In [1]: import numpy as np

In [2]: import numpy.linalg as la

In [3]: np.set_printoptions(precision=1, suppress=True, linewidth=100)

In [4]: mat = np.load("sample13.npy")

In [5]: mat
Out[5]: 
array([[-10,   2,   5,  -1],
       [  2,   8,  -1,  -4],
       [-15,   3,  10,  -2],
       [  3,  12,  -2,  -8]])

In [6]: [round(float(x), 1) for x in la.svd(mat, compute_uv=False)[:3]]
Out[6]: [21.6, 17.4, 1.2]

In [7]: round(float(la.norm(mat, 2) / la.norm(mat)), 1)
Out[7]: 0.8

In [8]: w, evecs = la.eig(mat)

In [9]: round(np.prod(w), 1)
Out[9]: np.float64(441.0)

In [10]: np.sort(la.eigvals(mat.T))
Out[10]: array([-5.1, -4.1,  4.1,  5.1])

In [11]: w
Out[11]: array([ 5.1,  4.1, -5.1, -4.1])

In [12]: np.sort(la.eigvals(mat @ mat))
Out[12]: array([16.9, 16.9, 26.1, 26.1])

In [13]: (mat - mat.T) / 2
Out[13]: 
array([[  0.,   0.,  10.,  -2.],
       [  0.,   0.,  -2.,  -8.],
       [-10.,   2.,   0.,   0.],
       [  2.,   8.,   0.,   0.]])

In [14]: np.allclose(mat, mat.T)
Out[14]: False

In [15]: (mat + mat.T) / 2
Out[15]: 
array([[-10.,   2.,  -5.,   1.],
       [  2.,   8.,   1.,   4.],
       [ -5.,   1.,  10.,  -2.],
       [  1.,   4.,  -2.,  -8.]])

In [16]: mat @ mat
Out[16]: 
array([[26, -1,  0,  0],
       [-1, 17,  0,  0],
       [ 0,  0, 26, -1],
       [ 0,  0, -1, 17]])

In [17]: np.allclose(mat @ mat.T, mat.T @ mat)
Out[17]: False

In [18]: np.trace(mat)
Out[18]: np.int64(0)

In [19]: round(float(np.abs(la.eigvals(mat)).max()), 1)
Out[19]: 5.1

In [20]: T = np.stack([mat, -1 * mat, mat[::-1]])

In [21]: T.sum(axis=0)
Out[21]: 
array([[  3,  12,  -2,  -8],
       [-15,   3,  10,  -2],
       [  2,   8,  -1,  -4],
       [-10,   2,   5,  -1]])

In [22]: la.matrix_rank(T)
Out[22]: array([4, 4, 4])

In [23]: la.matrix_rank(T.reshape(3, -1))
Out[23]: np.int64(2)

In [24]: A = np.load("block4.npy")

In [25]: A
Out[25]: 
array([[-2, -1, -2,  0],
       [ 6,  3,  6,  0],
       [ 6,  3,  6,  0]])

In [26]: # column 2 repeats column 0

In [27]: A2 = np.array([[3, 0, 1], [3, 2, 0]])

In [28]: Z = np.kron(A2, A)

In [29]: Z
Out[29]: 
array([[-6, -3, -6,  0,  0,  0,  0,  0, -2, -1, -2,  0],
       [18,  9, 18,  0,  0,  0,  0,  0,  6,  3,  6,  0],
       [18,  9, 18,  0,  0,  0,  0,  0,  6,  3,  6,  0],
       [-6, -3, -6,  0, -4, -2, -4,  0,  0,  0,  0,  0],
       [18,  9, 18,  0, 12,  6, 12,  0,  0,  0,  0,  0],
       [18,  9, 18,  0, 12,  6, 12,  0,  0,  0,  0,  0]])
